% ipython --no-banner

In [1]: import numpy as np

In [2]: np.set_printoptions(suppress=True, linewidth=120)

In [3]: data = 2 * np.eye(13) + np.ones((13, 13))

In [4]: print(data)
[[3. 1. 1. 1. 1. 1. 1. 1. 1. 1. 1. 1. 1.]
 [1. 3. 1. 1. 1. 1. 1. 1. 1. 1. 1. 1. 1.]
 [1. 1. 3. 1. 1. 1. 1. 1. 1. 1. 1. 1. 1.]
 [1. 1. 1. 3. 1. 1. 1. 1. 1. 1. 1. 1. 1.]
 [1. 1. 1. 1. 3. 1. 1. 1. 1. 1. 1. 1. 1.]
 [1. 1. 1. 1. 1. 3. 1. 1. 1. 1. 1. 1. 1.]
 [1. 1. 1. 1. 1. 1. 3. 1. 1. 1. 1. 1. 1.]
 [1. 1. 1. 1. 1. 1. 1. 3. 1. 1. 1. 1. 1.]
 [1. 1. 1. 1. 1. 1. 1. 1. 3. 1. 1. 1. 1.]
 [1. 1. 1. 1. 1. 1. 1. 1. 1. 3. 1. 1. 1.]
 [1. 1. 1. 1. 1. 1. 1. 1. 1. 1. 3. 1. 1.]
 [1. 1. 1. 1. 1. 1. 1. 1. 1. 1. 1. 3. 1.]
 [1. 1. 1. 1. 1. 1. 1. 1. 1. 1. 1. 1. 3.]]

In [5]: # symmetric

In [6]: L = np.linalg.cholesky(data)

In [7]: print(np.linalg.eigvalsh(data).min() > 0)
True

In [8]: mat = np.loadtxt("out17.csv", delimiter=",")

In [9]: print(mat)
[[ 1.3  1.5 -0.3 -4.4 -1.4  0.9]
 [-0.3 -0.8  0.7  1.2 -0.6 -0.8]
 [-1.   1.4  0.9  2.6 -0.2  0.5]
 [ 0.7  1.3 -1.1 -2.5  0.6 -0.2]
 [-1.   0.5  1.9  2.9  0.4  0.2]
 [-1.2 -0.5 -0.9  3.8  2.  -1. ]
 [ 0.2 -0.3 -0.8 -0.4 -1.2  0.8]
 [ 1.3 -1.3 -1.3 -3.7  1.2 -0.2]
 [-0.9  0.1 -0.1  2.7 -1.6  0.4]
 [ 0.3 -0.7 -0.2 -1.1  0.9  0.3]
 [ 0.3  0.7 -1.1 -1.3  0.5 -0.6]
 [-0.1 -0.2  0.9  0.6 -0.6  0.2]
 [-2.6  1.3 -0.3  7.6 -1.3  0. ]
 [ 0.4 -1.2 -0.2 -1.7 -2.5 -0.2]
 [-1.8 -0.8 -1.2  5.   0.4  0.6]
 [-0.5 -1.   1.7  1.4  0.3  0.4]
 [ 0.8  0.7  0.3 -2.3  0.  -1. ]
 [ 0.2  0.8 -1.2 -0.7 -0.1 -0.1]
 [ 0.2  1.   0.4 -0.9  0.3  1. ]
 [ 1.3  1.5  1.1 -4.  -1.   1. ]
 [ 0.3  0.1 -0.4 -1.4  1.4 -1.6]
 [-0.4  0.4  0.7  1.3 -1.2  1.7]
 [ 0.1 -0.3  1.3 -0.5  0.7 -3.2]
 [-0.3 -0.8 -0.8  0.5 -0.5  0.8]
 [-0.6  0.  -0.7  1.7  0.6 -0.6]
 [ 0.   0.2 -0.7  0.1 -0.4  1.3]
 [ 0.8 -2.1  0.6 -1.9  1.1  1. ]
 [ 1.5  0.5  1.5 -4.3 -0.4 -1.1]
 [-0.3  0.2  0.5  1.1  0.   0.3]
 [-0.1 -0.5 -0.8  0.6  0.  -0.8]
 [ 0.   0.9 -0.1  0.   0.1  0.7]
 [-2.1 -1.2  0.6  6.   0.2 -0.9]
 [ 0.2 -0.6  0.8 -0.7 -0.5  1. ]
 [ 0.7 -0.2 -0.4 -1.4  3.2  0.9]
 [-0.6 -1.1 -0.9  1.9 -1.5 -1.7]
 [ 1.2  0.4  0.7 -3.4  0.  -0.6]
 [ 0.5 -0.4 -1.  -1.6 -1.1 -0.5]
 [ 0.5 -2.1  1.2 -1.   0.4  0.2]
 [-0.1 -1.6  0.1  0.3 -1.  -1.5]
 [ 0.9  1.   0.  -3.1  0.5 -1.2]
 [-0.3  0.4  0.1  0.8  0.  -0.4]
 [ 0.  -0.4  1.2  0.2 -2.4 -0.8]]

In [10]: print(np.round(np.linalg.norm(mat, 2) / np.linalg.norm(mat), 1))
0.8

In [11]: print(np.linalg.matrix_rank(mat, rtol=0.1))
5

In [12]: print(np.linalg.cond(mat) > 100)
False
